% ipython --no-banner

In [1]: import numpy as np

In [2]: import numpy.linalg as la

In [3]: np.set_printoptions(suppress=True, linewidth=160)

In [4]: def tidy(a):
   ...:     return np.round(a, 2) + 0
   ...: 

In [5]: X = np.load("run16.npy")

In [6]: tidy(X)
Out[6]: 
array([[0.15, 0.15, 0.09, 0.09, 0.09, 0.03, 0.09, 0.15, 0.21, 0.03, 0.03],
       [0.15, 0.15, 0.09, 0.09, 0.09, 0.03, 0.09, 0.15, 0.21, 0.03, 0.03],
       [0.09, 0.09, 0.06, 0.06, 0.06, 0.02, 0.06, 0.09, 0.13, 0.02, 0.02],
       [0.09, 0.09, 0.06, 0.06, 0.06, 0.02, 0.06, 0.09, 0.13, 0.02, 0.02],
       [0.09, 0.09, 0.06, 0.06, 0.06, 0.02, 0.06, 0.09, 0.13, 0.02, 0.02],
       [0.03, 0.03, 0.02, 0.02, 0.02, 0.01, 0.02, 0.03, 0.04, 0.01, 0.01],
       [0.09, 0.09, 0.06, 0.06, 0.06, 0.02, 0.06, 0.09, 0.13, 0.02, 0.02],
       [0.15, 0.15, 0.09, 0.09, 0.09, 0.03, 0.09, 0.15, 0.21, 0.03, 0.03],
       [0.21, 0.21, 0.13, 0.13, 0.13, 0.04, 0.13, 0.21, 0.3 , 0.04, 0.04],
       [0.03, 0.03, 0.02, 0.02, 0.02, 0.01, 0.02, 0.03, 0.04, 0.01, 0.01],
       [0.03, 0.03, 0.02, 0.02, 0.02, 0.01, 0.02, 0.03, 0.04, 0.01, 0.01]])

In [7]: rank = la.matrix_rank(X)

In [8]: rank
Out[8]: np.int64(1)

In [9]: null = la.svd(X)[2][rank:].T

In [10]: la.matrix_rank(X.T @ X), la.matrix_rank(X @ X.T)
Out[10]: (np.int64(1), np.int64(1))

In [11]: ev, evecs = la.eigh(X)

In [12]: x0 = np.array([-2, 1, -3, 2, 3, 0, 3, -1, -1, 3, -2])

In [13]: tidy(x0 @ X @ x0 / (x0 @ x0)), tidy(ev[0]), tidy(ev[-1])
Out[13]: (np.float64(0.0), np.float64(0.0), np.float64(1.0))

In [14]: tidy(evecs * np.maximum(ev, 0) @ evecs.T)
Out[14]: 
array([[0.15, 0.15, 0.09, 0.09, 0.09, 0.03, 0.09, 0.15, 0.21, 0.03, 0.03],
       [0.15, 0.15, 0.09, 0.09, 0.09, 0.03, 0.09, 0.15, 0.21, 0.03, 0.03],
       [0.09, 0.09, 0.06, 0.06, 0.06, 0.02, 0.06, 0.09, 0.13, 0.02, 0.02],
       [0.09, 0.09, 0.06, 0.06, 0.06, 0.02, 0.06, 0.09, 0.13, 0.02, 0.02],
       [0.09, 0.09, 0.06, 0.06, 0.06, 0.02, 0.06, 0.09, 0.13, 0.02, 0.02],
       [0.03, 0.03, 0.02, 0.02, 0.02, 0.01, 0.02, 0.03, 0.04, 0.01, 0.01],
       [0.09, 0.09, 0.06, 0.06, 0.06, 0.02, 0.06, 0.09, 0.13, 0.02, 0.02],
       [0.15, 0.15, 0.09, 0.09, 0.09, 0.03, 0.09, 0.15, 0.21, 0.03, 0.03],
       [0.21, 0.21, 0.13, 0.13, 0.13, 0.04, 0.13, 0.21, 0.3 , 0.04, 0.04],
       [0.03, 0.03, 0.02, 0.02, 0.02, 0.01, 0.02, 0.03, 0.04, 0.01, 0.01],
       [0.03, 0.03, 0.02, 0.02, 0.02, 0.01, 0.02, 0.03, 0.04, 0.01, 0.01]])

In [15]: (np.sign(evecs[:, -1].round(6)) == np.sign(evecs[0, -1].round(6))).astype(int)
Out[15]: array([1, 1, 1, 1, 1, 1, 1, 1, 1, 1, 1])

In [16]: print(la.lstsq(X[:-1].T, X[-1])[2])
1

In [17]: np.unique(X.round(6), axis=0).shape
Out[17]: (4, 11)

In [18]: np.allclose(X[:-1].T @ la.lstsq(X[:-1].T, X[-1])[0], X[-1])
Out[18]: True

In [19]: print(tidy(np.trace(la.pinv(X) @ X)))
1.0

In [20]: np.abs(np.diag(la.qr(X)[1])) > 1e-9
Out[20]: array([ True, False, False, False, False, False, False, False, False, False, False])

In [21]: print(tidy(X @ la.pinv(X) @ X))
[[0.15 0.15 0.09 0.09 0.09 0.03 0.09 0.15 0.21 0.03 0.03]
 [0.15 0.15 0.09 0.09 0.09 0.03 0.09 0.15 0.21 0.03 0.03]
 [0.09 0.09 0.06 0.06 0.06 0.02 0.06 0.09 0.13 0.02 0.02]
 [0.09 0.09 0.06 0.06 0.06 0.02 0.06 0.09 0.13 0.02 0.02]
 [0.09 0.09 0.06 0.06 0.06 0.02 0.06 0.09 0.13 0.02 0.02]
 [0.03 0.03 0.02 0.02 0.02 0.01 0.02 0.03 0.04 0.01 0.01]
 [0.09 0.09 0.06 0.06 0.06 0.02 0.06 0.09 0.13 0.02 0.02]
 [0.15 0.15 0.09 0.09 0.09 0.03 0.09 0.15 0.21 0.03 0.03]
 [0.21 0.21 0.13 0.13 0.13 0.04 0.13 0.21 0.3  0.04 0.04]
 [0.03 0.03 0.02 0.02 0.02 0.01 0.02 0.03 0.04 0.01 0.01]
 [0.03 0.03 0.02 0.02 0.02 0.01 0.02 0.03 0.04 0.01 0.01]]

In [22]: x0 = np.array([-6, -1, 1, -2, -7, -9, -5, 5, 2, -6, 7])

In [23]: np.trace(X)
Out[23]: np.float64(1.0)

In [24]: tidy(la.eigvalsh(2 * X - np.eye(11)))
Out[24]: array([-1., -1., -1., -1., -1., -1., -1., -1., -1., -1.,  1.])

In [25]: tidy(X @ X @ x0)
Out[25]: array([-1.32, -1.32, -0.79, -0.79, -0.79, -0.26, -0.79, -1.32, -1.85, -0.26, -0.26])

In [26]: rng = np.random.default_rng(853048)

In [27]: idx = rng.permutation(11)

In [28]: idx
Out[28]: array([ 5,  2,  9,  7, 10,  6,  4,  0,  3,  8,  1])

In [29]: M2 = X[idx][:, idx]

In [30]: print(np.trace(M2))
1.0

In [31]: tidy(M2)
Out[31]: 
array([[0.01, 0.02, 0.01, 0.03, 0.01, 0.02, 0.02, 0.03, 0.02, 0.04, 0.03],
       [0.02, 0.06, 0.02, 0.09, 0.02, 0.06, 0.06, 0.09, 0.06, 0.13, 0.09],
       [0.01, 0.02, 0.01, 0.03, 0.01, 0.02, 0.02, 0.03, 0.02, 0.04, 0.03],
       [0.03, 0.09, 0.03, 0.15, 0.03, 0.09, 0.09, 0.15, 0.09, 0.21, 0.15],
       [0.01, 0.02, 0.01, 0.03, 0.01, 0.02, 0.02, 0.03, 0.02, 0.04, 0.03],
       [0.02, 0.06, 0.02, 0.09, 0.02, 0.06, 0.06, 0.09, 0.06, 0.13, 0.09],
       [0.02, 0.06, 0.02, 0.09, 0.02, 0.06, 0.06, 0.09, 0.06, 0.13, 0.09],
       [0.03, 0.09, 0.03, 0.15, 0.03, 0.09, 0.09, 0.15, 0.09, 0.21, 0.15],
       [0.02, 0.06, 0.02, 0.09, 0.02, 0.06, 0.06, 0.09, 0.06, 0.13, 0.09],
       [0.04, 0.13, 0.04, 0.21, 0.04, 0.13, 0.13, 0.21, 0.13, 0.3 , 0.21],
       [0.03, 0.09, 0.03, 0.15, 0.03, 0.09, 0.09, 0.15, 0.09, 0.21, 0.15]])

In [32]: print(tidy(np.sort(np.abs(la.eigvals(M2)))))
[0. 0. 0. 0. 0. 0. 0. 0. 0. 0. 1.]

In [33]: tidy(np.diag(M2))
Out[33]: array([0.01, 0.06, 0.01, 0.15, 0.01, 0.06, 0.06, 0.15, 0.06, 0.3 , 0.15])

In [34]: M2 = np.array([[0, -2, -2, 2, 0, -2],
    ...:     [1, 0, 0, -2, -1, 2],
    ...:     [-2, -1, 1, 0, 0, 1],
    ...:     [1, 0, 1, 0, -1, 1],
    ...:     [-1, 2, 1, 1, 1, 2],
    ...:     [2, 1, -2, 0, 1, -2]])

In [35]: J = M2 - M2.T

In [36]: J
Out[36]: 
array([[ 0, -3,  0,  1,  1, -4],
       [ 3,  0,  1, -2, -3,  1],
       [ 0, -1,  0, -1, -1,  3],
       [-1,  2,  1,  0, -2,  1],
       [-1,  3,  1,  2,  0,  1],
       [ 4, -1, -3, -1, -1,  0]])

In [37]: x0 = np.array([-5, 2, 2, -2, 0, 1])

In [38]: rhs = J @ x0

In [39]: c, lr = np.zeros(6), 1 / la.norm(J, 2) ** 2

In [40]: for i in range(4):
    ...:     c -= lr * J.T @ (J @ c - rhs)
    ...:     if i % 1 == 0: print(i, round(la.norm(J @ c - rhs), 2))
    ...: 
0 7.39
1 6.14
2 5.19
3 4.48

In [41]: print(tidy(c))
[-3.65  1.77  2.34  0.41  0.1   1.64]

In [42]: tidy(la.cond(J))
Out[42]: np.float64(6.02)

In [43]: x0 = np.array([0, -4, -3, 1, 5, -3])

In [44]: rhs = J @ x0

In [45]: rhs
Out[45]: array([ 30, -23, -11, -24, -16,   7])

In [46]: print(tidy(la.solve(J, J[:, 2])))
[0. 0. 1. 0. 0. 0.]

In [47]: tidy(la.solve(J, rhs + J[:, 3]))
Out[47]: array([ 0., -4., -3.,  2.,  5., -3.])

In [48]: tidy(la.solve(J, rhs))
Out[48]: array([ 0., -4., -3.,  1.,  5., -3.])

In [49]: print(tidy(la.solve(J.T, J[1])))
[0. 1. 0. 0. 0. 0.]

In [50]: idx = rng.permutation(6)

In [51]: idx
Out[51]: array([4, 0, 2, 5, 1, 3])

In [52]: M2 = J[idx][:, idx]

In [53]: tidy(la.det(M2)), tidy(la.det(J[idx]))
Out[53]: (np.float64(625.0), np.float64(-625.0))

In [54]: u = np.array([0, 3, 2])

In [55]: np.correlate(J[1], J[4], "full")
Out[55]: array([ 3,  0,  7,  1,  8, -5, -5, -8, -6,  6, -1])

In [56]: np.cross(J[1, :3], J[4, :3])
Out[56]: array([-3, -4,  9])

In [57]: T = np.stack([J, -2 * J, J[::-1]])

In [58]: T.sum(axis=0)
Out[58]: 
array([[ 4,  2, -3, -2, -2,  4],
       [-4,  3,  0,  4,  3,  0],
       [-1,  3,  1,  1, -1, -2],
       [ 1, -3, -1, -1,  1,  2],
       [ 4, -3,  0, -4, -3,  0],
       [-4, -2,  3,  2,  2, -4]])

In [59]: la.matrix_rank(T.reshape(3, -1))
Out[59]: np.int64(2)

In [60]: la.matrix_rank(T)
Out[60]: array([6, 6, 6])

In [61]: tidy(la.norm(T, axis=(1, 2)))
Out[61]: array([10.86, 21.73, 10.86])

In [62]: np.einsum("bij,cij->bc", T, T)
Out[62]: 
array([[ 118, -236,   -2],
       [-236,  472,    4],
       [  -2,    4,  118]])

In [63]: print((T @ J.T).shape)
(3, 6, 6)

In [64]: W0 = np.array([[1, 1, -1, -1, -1, -1, 1, 1],
    ...:     [1, 1, -1, -1, 1, 1, -1, -1],
    ...:     [1, -1, -1, 1, -1, 1, 1, -1],
    ...:     [1, 1, 1, 1, -1, -1, -1, -1],
    ...:     [1, -1, -1, 1, 1, -1, -1, 1],
    ...:     [1, -1, 1, -1, 1, -1, 1, -1],
    ...:     [1, 1, 1, 1, 1, 1, 1, 1]])

In [65]: x0 = np.array([3, 0, 5, 0, 3, 3, 1, 4])

In [66]: h = np.maximum(W0 @ x0, 0)

In [67]: print(tidy(np.tanh(W0 @ x0)))
[-1.   -0.76 -1.   -1.    0.76  1.    1.  ]

In [68]: np.flatnonzero(h > 1e-9)
Out[68]: array([4, 5, 6])

In [69]: mat = 0.2 ** np.abs(np.subtract.outer(np.arange(7), np.arange(7)))

In [70]: tidy(mat)
Out[70]: 
array([[1.  , 0.2 , 0.04, 0.01, 0.  , 0.  , 0.  ],
       [0.2 , 1.  , 0.2 , 0.04, 0.01, 0.  , 0.  ],
       [0.04, 0.2 , 1.  , 0.2 , 0.04, 0.01, 0.  ],
       [0.01, 0.04, 0.2 , 1.  , 0.2 , 0.04, 0.01],
       [0.  , 0.01, 0.04, 0.2 , 1.  , 0.2 , 0.04],
       [0.  , 0.  , 0.01, 0.04, 0.2 , 1.  , 0.2 ],
       [0.  , 0.  , 0.  , 0.01, 0.04, 0.2 , 1.  ]])

In [71]: M2 = mat / la.norm(mat, axis=1, keepdims=True)

In [72]: cov = M2 @ M2.T

In [73]: tidy(la.norm(M2, axis=1))
Out[73]: array([1., 1., 1., 1., 1., 1., 1.])

In [74]: print(tidy(cov[2]))
[0.11 0.38 1.   0.38 0.11 0.03 0.01]

In [75]: tidy(np.degrees(np.arccos(np.clip(cov[2, 0], -1, 1))))
Out[75]: np.float64(83.42)
